$ python3 -q
>>> import numpy as np
>>> np.set_printoptions(precision=2, suppress=True, linewidth=160, floatmode="fixed")
>>> F = np.array([[2, -2, 0, 0, 0, 0],
...     [0, -2, 0, 0, 0, 0],
...     [3, 1, 0, 0, 0, 0],
...     [0, 0, 2, -2, 0, 0],
...     [0, 0, 0, -2, 0, 0],
...     [0, 0, 3, 1, 0, 0],
...     [0, 0, 0, 0, 2, -2],
...     [0, 0, 0, 0, 0, -2],
...     [0, 0, 0, 0, 3, 1]])
>>> F
array([[ 2, -2,  0,  0,  0,  0],
       [ 0, -2,  0,  0,  0,  0],
       [ 3,  1,  0,  0,  0,  0],
       [ 0,  0,  2, -2,  0,  0],
       [ 0,  0,  0, -2,  0,  0],
       [ 0,  0,  3,  1,  0,  0],
       [ 0,  0,  0,  0,  2, -2],
       [ 0,  0,  0,  0,  0, -2],
       [ 0,  0,  0,  0,  3,  1]])
>>> np.round(np.linalg.norm(F, "nuc"), 2)
np.float64(19.8)
>>> np.round(np.linalg.norm(F[4], 1), 2), np.round(np.linalg.norm(F[4], np.inf), 2)
(np.float64(2.0), np.float64(2.0))
>>> np.round(np.linalg.norm(F[4] - F[8]), 2)
np.float64(3.74)
>>> np.linalg.norm(F, axis=0)
array([3.61, 3.00, 3.61, 3.00, 3.61, 3.00])
>>> np.round(np.linalg.norm(F, 1), 2), round(np.linalg.norm(F, np.inf), 2)
(np.float64(5.0), np.float64(4.0))
>>> np.round(np.linalg.norm(F, 2), 2)
np.float64(3.64)
>>> X = np.load("arr.npy")
>>> X
array([[-0.36,  0.99, -0.35, -0.82,  0.98],
       [ 0.76, -1.00,  0.94, -0.31,  0.89],
       [ 0.66,  0.44,  0.69, -0.88, -0.66],
       [-0.33,  1.00, -0.54, -0.73, -0.15],
       [ 0.94, -0.98,  0.98, -0.94,  0.35],
       [ 0.90, -1.00,  0.98, -0.91,  0.71],
       [ 0.88, -0.99,  0.89, -0.29, -0.99],
       [-0.71,  1.00, -0.88,  0.54,  1.00],
       [-0.51,  0.99, -0.94,  0.92, -0.64],
       [ 0.36, -0.99,  0.87, -0.71,  0.93],
       [-0.31, -0.26, -0.61,  0.90, -0.17],
       [ 0.60, -0.95,  0.66, -0.16, -0.99],
       [-0.76,  0.82, -0.12, -0.86,  1.00],
       [ 0.92,  0.78,  0.66, -0.51, -0.75],
       [-0.08,  0.62, -0.41,  0.45, -0.07],
       [ 0.27,  0.99,  0.24, -0.94,  0.90],
       [-0.54,  1.00, -0.43, -0.91,  1.00],
       [-0.62,  1.00, -0.92,  0.58, -0.47],
       [ 0.47, -1.00,  0.70,  0.97, -0.97],
       [ 0.79, -0.92,  0.52,  0.71, -0.93],
       [ 0.36, -0.92,  0.00,  0.85, -0.98],
       [-0.81,  0.31, -0.93,  0.97, -0.76],
       [ 0.97, -0.98,  0.99, -0.98, -0.71],
       [-0.32,  0.80, -0.87,  0.96, -0.91],
       [-0.28,  0.85, -0.23, -0.65, -0.87],
       [ 0.54,  0.62,  0.77, -0.96,  0.96],
       [-0.91,  1.00, -0.98,  0.64,  1.00],
       [-0.89,  0.98, -0.80, -0.41,  0.99],
       [-0.05,  0.20,  0.58, -0.91,  0.98],
       [ 0.53, -0.89,  0.35,  0.60, -0.71],
       [-0.23, -0.61, -0.82,  0.99, -1.00]])
>>> Xs = X - X.mean(axis=0)
>>> vecs = np.linalg.svd(Xs)[2][:4]
>>> A2 = Xs - Xs @ vecs.T @ vecs
>>> np.linalg.norm(A2, axis=1).round(6).argmax()
np.int64(18)
>>> round(float(np.linalg.norm(A2) / np.linalg.norm(Xs)), 2)
0.08
>>> K = np.load("run0.npy")
>>> K
array([[1, 2, 2, 3, 1, 1, 0, 2, 3, 2, 2],
       [1, 2, 2, 3, 1, 1, 0, 2, 3, 2, 2],
       [0, 0, 0, 0, 0, 0, 0, 0, 0, 0, 0],
       [0, 0, 0, 0, 0, 0, 0, 0, 0, 0, 0],
       [1, 2, 2, 3, 1, 1, 0, 2, 3, 2, 2],
       [0, 0, 0, 0, 0, 0, 0, 0, 0, 0, 0],
       [2, 4, 4, 6, 2, 2, 0, 4, 6, 4, 4],
       [0, 0, 0, 0, 0, 0, 0, 0, 0, 0, 0],
       [1, 2, 2, 3, 1, 1, 0, 2, 3, 2, 2],
       [1, 2, 2, 3, 1, 1, 0, 2, 3, 2, 2],
       [2, 4, 4, 6, 2, 2, 0, 4, 6, 4, 4],
       [0, 0, 0, 0, 0, 0, 0, 0, 0, 0, 0],
       [1, 2, 2, 3, 1, 1, 0, 2, 3, 2, 2],
       [0, 0, 0, 0, 0, 0, 0, 0, 0, 0, 0]])
>>> U, sigma, Vh = np.linalg.svd(K)
>>> sigma.round(2) + 0
array([23.96,  0.00,  0.00,  0.00,  0.00,  0.00,  0.00,  0.00,  0.00,  0.00,  0.00])
>>> A2 = U[:, :1] @ np.diag(sigma[:1]) @ Vh[:1]
>>> print(np.linalg.matrix_rank(K, rtol=0.05))
1
>>> print(round(float(np.linalg.norm(K - A2, 2)), 2), round(sigma[1], 2))
0.0 0.0
>>> round(np.abs(K - A2).max(), 2)
np.float64(0.0)
>>> np.linalg.matrix_rank(A2)
np.int64(1)
>>> round(np.linalg.norm(K - A2) / np.linalg.norm(K), 2)
np.float64(0.0)
>>> np.linalg.matrix_rank(K, rtol=0.1)
np.int64(1)
>>> np.round(np.linalg.norm(K, 2) / np.linalg.norm(K), 2)
np.float64(1.0)
>>> r = np.linalg.matrix_rank(K)
>>> r
np.int64(1)
>>> ns = np.linalg.svd(K)[2][r:].T
>>> np.linalg.matrix_rank(K.T @ K), np.linalg.matrix_rank(K @ K.T)
(np.int64(1), np.int64(1))
>>> np.allclose(K @ ns, 0)
True
>>> [int(np.linalg.matrix_rank(np.delete(K, i, axis=0))) for i in range(14)]
[1, 1, 1, 1, 1, 1, 1, 1, 1, 1, 1, 1, 1, 1]
>>> U, sigma, Vh = np.linalg.svd(K)
>>> vecs = Vh[:(sigma > 1e-8).sum()]
>>> rng = np.random.default_rng(539)
>>> vec = K[6] + 2 * K[12] + rng.integers(2) * np.eye(11)[7]
>>> vec
array([ 4.00,  8.00,  8.00, 12.00,  4.00,  4.00,  0.00,  8.00, 12.00,  8.00,  8.00])
>>> print(vecs.T @ vecs)
[[0.02 0.05 0.05 0.07 0.02 0.02 0.00 0.05 0.07 0.05 0.05]
 [0.05 0.10 0.10 0.15 0.05 0.05 0.00 0.10 0.15 0.10 0.10]
 [0.05 0.10 0.10 0.15 0.05 0.05 0.00 0.10 0.15 0.10 0.10]
 [0.07 0.15 0.15 0.22 0.07 0.07 0.00 0.15 0.22 0.15 0.15]
 [0.02 0.05 0.05 0.07 0.02 0.02 0.00 0.05 0.07 0.05 0.05]
 [0.02 0.05 0.05 0.07 0.02 0.02 0.00 0.05 0.07 0.05 0.05]
 [0.00 0.00 0.00 0.00 0.00 0.00 0.00 0.00 0.00 0.00 0.00]
 [0.05 0.10 0.10 0.15 0.05 0.05 0.00 0.10 0.15 0.10 0.10]
 [0.07 0.15 0.15 0.22 0.07 0.07 0.00 0.15 0.22 0.15 0.15]
 [0.05 0.10 0.10 0.15 0.05 0.05 0.00 0.10 0.15 0.10 0.10]
 [0.05 0.10 0.10 0.15 0.05 0.05 0.00 0.10 0.15 0.10 0.10]]
>>> np.linalg.matrix_rank(np.vstack([K, vec]))
np.int64(1)
>>> np.diag(vecs.T @ vecs)
array([0.02, 0.10, 0.10, 0.22, 0.02, 0.02, 0.00, 0.10, 0.22, 0.10, 0.10])
